$ python3 -q
>>> import numpy as np
>>> np.set_printoptions(precision=2, suppress=True, linewidth=100, legacy="1.25")
>>> Y = np.array([[0, 2, 1, 1, 0, 1, 2, 2, 0, 2], [0, 0, 2, 0, 1, 1, 0, 1, 2, 2]])
>>> K = Y.T @ Y
>>> K
array([[0, 0, 0, 0, 0, 0, 0, 0, 0, 0],
       [0, 4, 2, 2, 0, 2, 4, 4, 0, 4],
       [0, 2, 5, 1, 2, 3, 2, 4, 4, 6],
       [0, 2, 1, 1, 0, 1, 2, 2, 0, 2],
       [0, 0, 2, 0, 1, 1, 0, 1, 2, 2],
       [0, 2, 3, 1, 1, 2, 2, 3, 2, 4],
       [0, 4, 2, 2, 0, 2, 4, 4, 0, 4],
       [0, 4, 4, 2, 1, 3, 4, 5, 2, 6],
       [0, 0, 4, 0, 2, 2, 0, 2, 4, 4],
       [0, 4, 6, 2, 2, 4, 4, 6, 4, 8]])
>>> # column 6 repeats column 1
>>> left, s, vt = np.linalg.svd(K)
>>> vecs = vt[:(s > 1e-8).sum()]
>>> rng = np.random.default_rng(95098)
>>> x = K[5] + 3 * K[2] + rng.integers(2) * np.eye(10)[7]
>>> x
array([ 0.,  8., 18.,  4.,  7., 11.,  8., 15., 14., 22.])
>>> np.allclose(vecs.T @ vecs @ x, x)
True
>>> left, s, vt = np.linalg.svd(K)
>>> np.argmax(s[:-1] / (s[1:] + 1e-6)) + 1
2
>>> Y = left[:, :2] @ np.diag(s[:2]) @ vt[:2]
>>> np.round(np.linalg.norm(K - Y, 2), 2), np.round(s[2], 2)
(0.0, 0.0)
>>> round(np.linalg.norm(K - Y) / np.linalg.norm(K), 2)
0.0
>>> np.round(np.abs(K - Y).max(), 2)
0.0
>>> W0 = np.load("m.npy")
>>> W0
array([[ 0.1,  1.8,  2.6,  0.7, -1. , -0.4],
       [ 0.8,  0.3, -0.7,  1. ,  0.6,  0.5],
       [ 0.5, -0.8,  0. , -2. , -0.1,  1.6],
       [ 0.6, -0.8,  0. ,  1. ,  2.5,  0.4],
       [-0.6,  0.2,  1.7,  2.2, -0.1, -0.3],
       [-0.6, -0.5, -0.2,  1.3, -0.1,  0.4],
       [-0.6,  0.3,  0.5,  0. ,  0.7,  1. ],
       [-1.1, -0.5, -0.8, -0.3,  0.5, -1.8],
       [-2.1, -0.3,  3. , -1.8, -1.5, -4.2],
       [-0.9, -0.4, -0.7, -1.5, -0.8,  1.4],
       [-1.6, -0.2,  1.5,  0.6, -1.3,  1.2],
       [-0.4, -0.2,  0.8, -0.7, -0.8,  1.5],
       [ 0.5, -1.5,  1. , -0.1,  1.9,  0.4]])
>>> Y = np.c_[W0[:, :3] @ np.array([[3, 1, 3], [6, 6, 1], [3, 9, 3]]), np.array([2, 0, -1, -2, 3, 2, 3, 3, 0, 0, -2, 3, 0])]
>>> Y.round(2) + 0
array([[ 18.9,  34.3,   9.9,   2. ],
       [  2.1,  -3.7,   0.6,   0. ],
       [ -3.3,  -4.3,   0.7,  -1. ],
       [ -3. ,  -4.2,   1. ,  -2. ],
       [  4.5,  15.9,   3.5,   3. ],
       [ -5.4,  -5.4,  -2.9,   2. ],
       [  1.5,   5.7,   0. ,   3. ],
       [ -8.7, -11.3,  -6.2,   3. ],
       [  0.9,  23.1,   2.4,   0. ],
       [ -7.2,  -9.6,  -5.2,   0. ],
       [ -1.5,  10.7,  -0.5,  -2. ],
       [  0. ,   5.6,   1. ,   3. ],
       [ -4.5,   0.5,   3. ,   0. ]])
>>> np.round(np.linalg.norm(Y - W0 @ np.linalg.lstsq(W0, Y)[0], axis=0), 2) + 0
array([0.  , 0.  , 0.  , 6.25])
>>> np.linalg.norm(np.linalg.qr(W0)[0].T @ Y, axis=0) ** 2 / ((Y ** 2).sum(axis=0) + 1e-12)
array([1.  , 1.  , 1.  , 0.26])
